In [1]: import numpy as np

In [2]: np.set_printoptions(precision=3, suppress=True, linewidth=140, sign=" ")

In [3]: X = np.minimum.outer(np.arange(1, 6), np.arange(1, 6)) * 4

In [4]: print(X)
[[  4   4   4   4   4]
 [  4   8   8   8   8]
 [  4   8  12  12  12]
 [  4   8  12  16  16]
 [  4   8  12  16  20]]

In [5]: # symmetric, so the eigenvalues are real

In [6]: B = X[0, 0] * X[1:] - np.outer(X[1:, 0], X[0])

In [7]: print(B)
[[  0  16  16  16  16]
 [  0  16  32  32  32]
 [  0  16  32  48  48]
 [  0  16  32  48  64]]

In [8]: print(np.linalg.matrix_rank(B), np.linalg.matrix_rank(X))
4 5

In [9]: print(np.flatnonzero(~B.round(6).any(axis=1)))
[]

In [10]: gram = X.T @ X

In [11]: print(np.allclose(gram, gram.T))
True

In [12]: print(np.diag(gram))
[  80  272  512  736  880]

In [13]: print((X @ X.T).shape)
(5, 5)

In [14]: print(np.linalg.matrix_rank(gram))
5

In [15]: print(np.linalg.svd(X, compute_uv=False) ** 2)
[ 2437.807    33.579     5.438     1.997     1.18 ]

In [16]: print(np.linalg.eigvalsh(gram)[::-1])
[ 2437.807    33.579     5.438     1.997     1.18 ]

In [17]: u, g = X[0], X[1]

In [18]: print(u @ u)
80

In [19]: p = (u @ g) / (u @ u) * u

In [20]: print(np.linalg.matrix_rank(np.outer(u, g)))
1

In [21]: print(np.outer(u, g))
[[ 16  32  32  32  32]
 [ 16  32  32  32  32]
 [ 16  32  32  32  32]
 [ 16  32  32  32  32]
 [ 16  32  32  32  32]]

In [22]: print(g - p)
[-3.2  0.8  0.8  0.8  0.8]

In [23]: rng = np.random.default_rng(963)

In [24]: B = X + rng.integers(-2, 3, (5, 1)) @ rng.integers(-2, 3, (1, 5))

In [25]: print(B)
[[  0   6   8   4   4]
 [  2   9  10   8   8]
 [  8   6   8  12  12]
 [  8   6   8  16  16]
 [  2   9  14  16  20]]

In [26]: print(B - X)
[[-4  2  4  0  0]
 [-2  1  2  0  0]
 [ 4 -2 -4  0  0]
 [ 4 -2 -4  0  0]
 [-2  1  2  0  0]]

In [27]: arr = rng.normal(size=(18, 3))

In [28]: arr = 3 * arr / np.linalg.norm(arr, axis=1, keepdims=True)

In [29]: print(arr)
[[-0.775  2.019 -2.079]
 [ 0.258 -2.217  2.005]
 [ 0.335 -1.848  2.34 ]
 [ 2.753 -0.48   1.091]
 [ 2.344  1.302  1.345]
 [ 0.33  -1.54   2.554]
 [ 1.651 -2.041  1.452]
 [ 0.119 -1.925  2.298]
 [ 2.452 -1.727 -0.057]
 [-0.286  1.686 -2.465]
 [-0.938  1.916 -2.109]
 [ 1.401  2.65   0.111]
 [ 0.996  2.718  0.787]
 [-0.166 -0.024 -2.995]
 [ 2.813  0.161  1.031]
 [-1.801 -0.855 -2.242]
 [-0.35   0.37   2.957]
 [-2.321 -1.901 -0.022]]

In [30]: dist = np.linalg.norm(arr[:, None] - arr[None], axis=-1)

In [31]: print(dist.shape)
(18, 18)

In [32]: print((dist + 1e9 * np.eye(18)).round(6).argmin(axis=1))
[ 10   7   7  14  14   2   1   2   3   0   0  12  11   9   3  13   5  15]

In [33]: print(np.flatnonzero(dist[11] < dist.mean() / 2))
[ 11  12]

In [34]: J = np.array([[110, -103, 99, 1, -23],
    ...:     [-103, 258, -118, -13, 137],
    ...:     [99, -118, 94, -4, -40],
    ...:     [1, -13, -4, 105, -15],
    ...:     [-23, 137, -40, -15, 93]])

In [35]: print(J)
[[ 110 -103   99    1  -23]
 [-103  258 -118  -13  137]
 [  99 -118   94   -4  -40]
 [   1  -13   -4  105  -15]
 [ -23  137  -40  -15   93]]

In [36]: # null space of dimension 1

In [37]: left, sv, Vt = np.linalg.svd(J, full_matrices=False)

In [38]: print(sv.round(3) + 0)
[ 441.65   120.668   93.973    3.709    0.   ]

In [39]: print(np.allclose(left * sv @ Vt, J))
True

In [40]: print(np.abs(left[:, 0]).round(6).argmax())
1

In [41]: print(np.round(np.sqrt((sv ** 2).sum()), 3), round(float(np.linalg.norm(J)), 3))
467.397 467.397

In [42]: print(np.round(left.T @ J @ Vt.T, 3) + 0)
[[ 441.65     0.       0.       0.       0.   ]
 [   0.     120.668    0.       0.       0.   ]
 [   0.       0.      93.973    0.       0.   ]
 [   0.       0.       0.       3.709    0.   ]
 [   0.       0.       0.       0.       0.   ]]

In [43]: print(np.linalg.lstsq(J[:-1].T, J[-1])[2])
4

In [44]: print(np.round(np.trace(np.linalg.pinv(J) @ J), 3))
4.0

In [45]: print(np.allclose(J[:-1].T @ np.linalg.lstsq(J[:-1].T, J[-1])[0], J[-1]))
True

In [46]: print(np.abs(np.diag(np.linalg.qr(J)[1])) > 1e-9)
[ True  True  True  True False]

In [47]: print(J @ np.linalg.pinv(J) @ J)
[[ 110. -103.   99.    1.  -23.]
 [-103.  258. -118.  -13.  137.]
 [  99. -118.   94.   -4.  -40.]
 [   1.  -13.   -4.  105.  -15.]
 [ -23.  137.  -40.  -15.   93.]]

In [48]: B = np.array([[5, 1], [3, 4]])

In [49]: Z = np.kron(B, J)

In [50]: print(Z)
[[ 550 -515  495    5 -115  110 -103   99    1  -23]
 [-515 1290 -590  -65  685 -103  258 -118  -13  137]
 [ 495 -590  470  -20 -200   99 -118   94   -4  -40]
 [   5  -65  -20  525  -75    1  -13   -4  105  -15]
 [-115  685 -200  -75  465  -23  137  -40  -15   93]
 [ 330 -309  297    3  -69  440 -412  396    4  -92]
 [-309  774 -354  -39  411 -412 1032 -472  -52  548]
 [ 297 -354  282  -12 -120  396 -472  376  -16 -160]
 [   3  -39  -12  315  -45    4  -52  -16  420  -60]
 [ -69  411 -120  -45  279  -92  548 -160  -60  372]]

In [51]: print(Z.shape)
(10, 10)

In [52]: u = np.array([1, 0, 1])

In [53]: print(np.correlate(X[2], X[1], "full"))
[  32   96  192  288  368  320  240  144   48]

In [54]: print(np.convolve(X[2], u))
[  4   8  16  20  24  12  12]

In [55]: print(np.cross(X[2, :3], X[1, :3]))
[-32  16   0]

In [56]: B = np.array([[-2, -2, 3], [1, 3, -3], [-3, 1, -2], [1, -3, -2], [-1, -2, 1]])

In [57]: print(B.T @ J.T)
[[-596  668 -562  117  195]
 [-387  627 -366 -330  276]
 [ 416 -684  431 -175 -277]]

In [58]: print(np.einsum("ij,ij->i", J, J))
[  33040  110035   34177   11436   29772]

In [59]: print(np.vstack([J, B.T]).shape)
(8, 5)

In [60]: print(np.linalg.matrix_rank(np.vstack([J, B.T])))
5

In [61]: print(np.einsum("ij->j", J))
[  84  161   31   74  152]

In [62]: print(np.einsum("ik,kj->ij", J, B))
[[-596 -387  416]
 [ 668  627 -684]
 [-562 -366  431]
 [ 117 -330 -175]
 [ 195  276 -277]]

In [63]: u = np.array([-4, 3, -7, -6, 6])

In [64]: M = np.array([np.roll(u, i) for i in range(5)])

In [65]: print(M)
[[-4  3 -7 -6  6]
 [ 6 -4  3 -7 -6]
 [-6  6 -4  3 -7]
 [-7 -6  6 -4  3]
 [ 3 -7 -6  6 -4]]

In [66]: print(round(np.linalg.det(M[::-1]), 3))
-184568.0

In [67]: print(np.einsum("ii->", M))
-20

In [68]: print(np.kron(np.eye(2, dtype=int), M))
[[-4  3 -7 -6  6  0  0  0  0  0]
 [ 6 -4  3 -7 -6  0  0  0  0  0]
 [-6  6 -4  3 -7  0  0  0  0  0]
 [-7 -6  6 -4  3  0  0  0  0  0]
 [ 3 -7 -6  6 -4  0  0  0  0  0]
 [ 0  0  0  0  0 -4  3 -7 -6  6]
 [ 0  0  0  0  0  6 -4  3 -7 -6]
 [ 0  0  0  0  0 -6  6 -4  3 -7]
 [ 0  0  0  0  0 -7 -6  6 -4  3]
 [ 0  0  0  0  0  3 -7 -6  6 -4]]

In [69]: def softmax(z):
    ...:     e = np.exp(z - z.max(axis=-1, keepdims=True))
    ...:     return e / e.sum(axis=-1, keepdims=True)
    ...: 

In [70]: print(np.round(softmax(M[3]), 3) + 0)
[ 0.     0.     0.953  0.     0.047]

In [71]: S = M @ M.T / np.sqrt(5)

In [72]: print(softmax(S)[3] @ M)
[-7. -6.  6. -4.  3.]

In [73]: B = np.array([[1, 2, 0, 0, 0],
    ...:     [2, 0, 1, 3, 2],
    ...:     [1, 0, 1, 0, 1],
    ...:     [1, 0, 1, 3, 1],
    ...:     [0, 0, 0, 2, 1]])

In [74]: data = np.triu(B, 1)

In [75]: print(data)
[[ 0  2  0  0  0]
 [ 0  0  1  3  2]
 [ 0  0  0  0  1]
 [ 0  0  0  0  1]
 [ 0  0  0  0  0]]

In [76]: print(np.round(data @ np.linalg.pinv(data) @ data, 3) + 0)
[[ 0.  2.  0.  0.  0.]
 [ 0.  0.  1.  3.  2.]
 [ 0.  0.  0.  0.  1.]
 [ 0.  0.  0.  0.  1.]
 [ 0.  0.  0.  0.  0.]]

In [77]: try:
    ...:     np.linalg.inv(data)
    ...: except np.linalg.LinAlgError as e:
    ...:     print("failed:", e)
    ...: 
failed: Singular matrix

In [78]: print(np.allclose(data[:-1].T @ np.linalg.lstsq(data[:-1].T, data[-1])[0], data[-1]))
True
